$ python3 -q
>>> import numpy as np
>>> np.set_printoptions(precision=2, suppress=True, linewidth=160)
>>> K = np.load("m.npy")
>>> print(K)
[[ 0.  0.  2.  1.  1.  2.]
 [ 0.  0.  2. -1. -2.  1.]
 [ 2.  2.  0.  0.  0.  0.]
 [ 1. -1.  0.  0.  0.  0.]
 [ 1. -2.  0.  0.  0.  0.]
 [ 2.  1.  0.  0.  0.  0.]]
>>> # rows and columns are dependent
>>> rng = np.random.default_rng(6483)
>>> other = K + rng.integers(-2, 3, (6, 4)) @ rng.integers(-2, 3, (4, 6))
>>> print(other)
[[-3. -3. -3. -2. 10.  9.]
 [-1. -9. -1. -2.  1.  2.]
 [-1.  5.  1. -3.  6.  4.]
 [-3.  5.  0. -4.  9.  7.]
 [ 1. -4. -6.  3.  4.  3.]
 [-1.  8.  3. -4.  5.  4.]]
>>> print(other - K)
[[-3. -3. -5. -3.  9.  7.]
 [-1. -9. -3. -1.  3.  1.]
 [-3.  3.  1. -3.  6.  4.]
 [-4.  6.  0. -4.  9.  7.]
 [ 0. -2. -6.  3.  4.  3.]
 [-3.  7.  3. -4.  5.  4.]]
>>> print(np.abs(other - K).sum(axis=1))
[30. 18. 20. 30. 18. 26.]
>>> idx = rng.integers(0, 2, 3)
>>> A = np.array([[1, 2, 1], [1, -1, -2], [1, -2, -2]]) * (idx[:, None] == idx)
>>> print(A)
[[ 1  0  0]
 [ 0 -1 -2]
 [ 0 -2 -2]]
>>> print(round(np.linalg.det(A), 2))
-2.0
>>> print((A != 0).astype(int))
[[1 0 0]
 [0 1 1]
 [0 1 1]]
>>> print((np.linalg.matrix_power((A != 0) + (A.T != 0) + np.eye(3), 3) > 0).astype(int))
[[1 0 0]
 [0 1 1]
 [0 1 1]]
>>> m1 = np.loadtxt("w.csv", delimiter=",")
>>> print(m1)
[[ 4.  5.  6.  7.  8.]
 [ 9. 10. 11. 12. 13.]
 [14. 15. 16. 17. 18.]
 [19. 20. 21. 22. 23.]
 [24. 25. 26. 27. 28.]
 [29. 30. 31. 32. 33.]]
>>> # looks like rank 2
>>> left, sv, Vh = np.linalg.svd(m1, full_matrices=False)
>>> print(np.round(left.T @ left, 2) + 0)
[[1. 0. 0. 0. 0.]
 [0. 1. 0. 0. 0.]
 [0. 0. 1. 0. 0.]
 [0. 0. 0. 1. 0.]
 [0. 0. 0. 0. 1.]]
>>> print(np.allclose(left * sv @ Vh, m1))
True
>>> print(round(np.sqrt((sv ** 2).sum()), 2), round(float(np.linalg.norm(m1)), 2))
111.87 111.87
>>> print(np.cumsum(sv ** 2) / np.sum(sv ** 2))
[1. 1. 1. 1. 1.]
>>> print(np.round(sv / sv[0], 2) + 0)
[1.   0.03 0.   0.   0.  ]
>>> print(np.abs(left[:, 0]).round(6).argmax())
5
>>> print(left.shape, sv.shape, Vh.shape)
(6, 5) (5,) (5, 5)
